$ python3 -q
>>> import numpy as np
>>> from numpy import linalg as LA
>>> np.set_printoptions(precision=2, suppress=True, linewidth=140)
>>> feats = np.loadtxt("run17.csv", delimiter=",")
>>> feats
array([[ 18. ,  14. , -10. ,  22. ],
       [  0.3,   1.6,  -0.3,   0. ],
       [  0. ,  -0.7,   0.2,  -0.5],
       [  0.2,   0.8,  -1. ,   1.2],
       [  0.6,  -0.1,  -1.9,   1.1],
       [  1.7,   0. ,   0.6,   1.1],
       [ -0.5,  -0.3,  -0.9,   0.4],
       [ -0.7,  -0.4,   1.1,   0.7],
       [ -0.1,   1.5,   0.7,  -0.8],
       [ -0.4,  -0.6,   0.6,   0.2],
       [ -1.3,   1.1,   0.1,   0.5],
       [ -2.2,  -0.7,  -0.4,  -0.8]])
>>> # row 0 dominates
>>> Y = np.c_[feats[:, :1] @ np.array([[2]]), np.array([0, 3, 7, 1, 2, 7, 4, 0, 5, 3, 3, 8])]
>>> Y
array([[36. ,  0. ],
       [ 0.6,  3. ],
       [ 0. ,  7. ],
       [ 0.4,  1. ],
       [ 1.2,  2. ],
       [ 3.4,  7. ],
       [-1. ,  4. ],
       [-1.4,  0. ],
       [-0.2,  5. ],
       [-0.8,  3. ],
       [-2.6,  3. ],
       [-4.4,  8. ]])
>>> LA.matrix_rank(np.c_[feats, Y])
np.int64(5)
>>> np.round(LA.norm(Y - feats @ LA.lstsq(feats, Y)[0], axis=0), 2) + 0
array([ 0.  , 14.79])
>>> np.round(LA.lstsq(feats, Y[:, 0])[0], 2) + 0
array([2., 0., 0., 0.])
>>> LA.norm(LA.qr(feats)[0].T @ Y, axis=0) ** 2 / ((Y ** 2).sum(axis=0) + 1e-12)
array([1.  , 0.07])
>>> vec = np.array([2, 3])
>>> y = Y @ vec
>>> np.round(LA.pinv(Y) @ Y, 2) + 0
array([[1., 0.],
       [0., 1.]])
>>> y
array([72. , 10.2, 21. ,  3.8,  8.4, 27.8, 10. , -2.8, 14.6,  7.4,  3.8, 15.2])
>>> rng = np.random.default_rng(28334)
>>> y = y + 0.1 * rng.normal(size=12)
>>> y
array([71.89, 10.27, 20.97,  3.7 ,  8.44, 27.74, 10.04, -2.93, 14.59,  7.32,  3.71, 15.26])
>>> coef, *_ = LA.lstsq(Y, y)
>>> round(LA.norm(y - Y @ coef), 2)
np.float64(0.24)
>>> coef.round()
array([2., 3.])
>>> mat = np.load("block11.npy")
>>> mat
array([[158.71, 138.76,  99.73],
       [161.46, 141.78,  98.64],
       [160.17, 140.46,  99.08],
       [160.73, 141.45,  99.98],
       [160.25, 140.22,  99.46],
       [158.34, 138.71, 101.48],
       [160.96, 140.15, 100.3 ],
       [159.25, 139.75,  99.58],
       [161.22, 140.6 ,  99.41],
       [159.26, 140.38,  99.69],
       [160.21, 140.23, 100.31],
       [159.28, 138.45,  99.59],
       [160.01, 141.35, 101.53],
       [159.28, 139.52,  99.09],
       [160.42, 140.63, 100.21],
       [160.89, 140.77,  99.89],
       [161.61, 140.57,  99.88],
       [159.82, 138.89, 101.47],
       [160.74, 140.84,  99.41],
       [160.03, 140.46,  98.69],
       [159.87, 141.35, 100.43]])
>>> idx = mat[:, 2] > np.median(mat[:, 2])
>>> r0 = mat[idx].mean(axis=0) - mat[~idx].mean(axis=0)
>>> r0
array([0.32, 0.3 , 1.24])
>>> (((mat - mat.mean(axis=0)) @ r0 > 0) == idx).mean()
np.float64(1.0)
>>> np.argsort(-np.abs(r0).round(6), kind="stable")
array([2, 0, 1])
>>> idx.astype(int)
array([0, 0, 0, 1, 0, 1, 1, 0, 0, 0, 1, 0, 1, 0, 1, 1, 1, 1, 0, 0, 1])
>>> ((mat - mat.mean(axis=0)) @ r0 > 0).astype(int)
array([0, 0, 0, 1, 0, 1, 1, 0, 0, 0, 1, 0, 1, 0, 1, 1, 1, 1, 0, 0, 1])
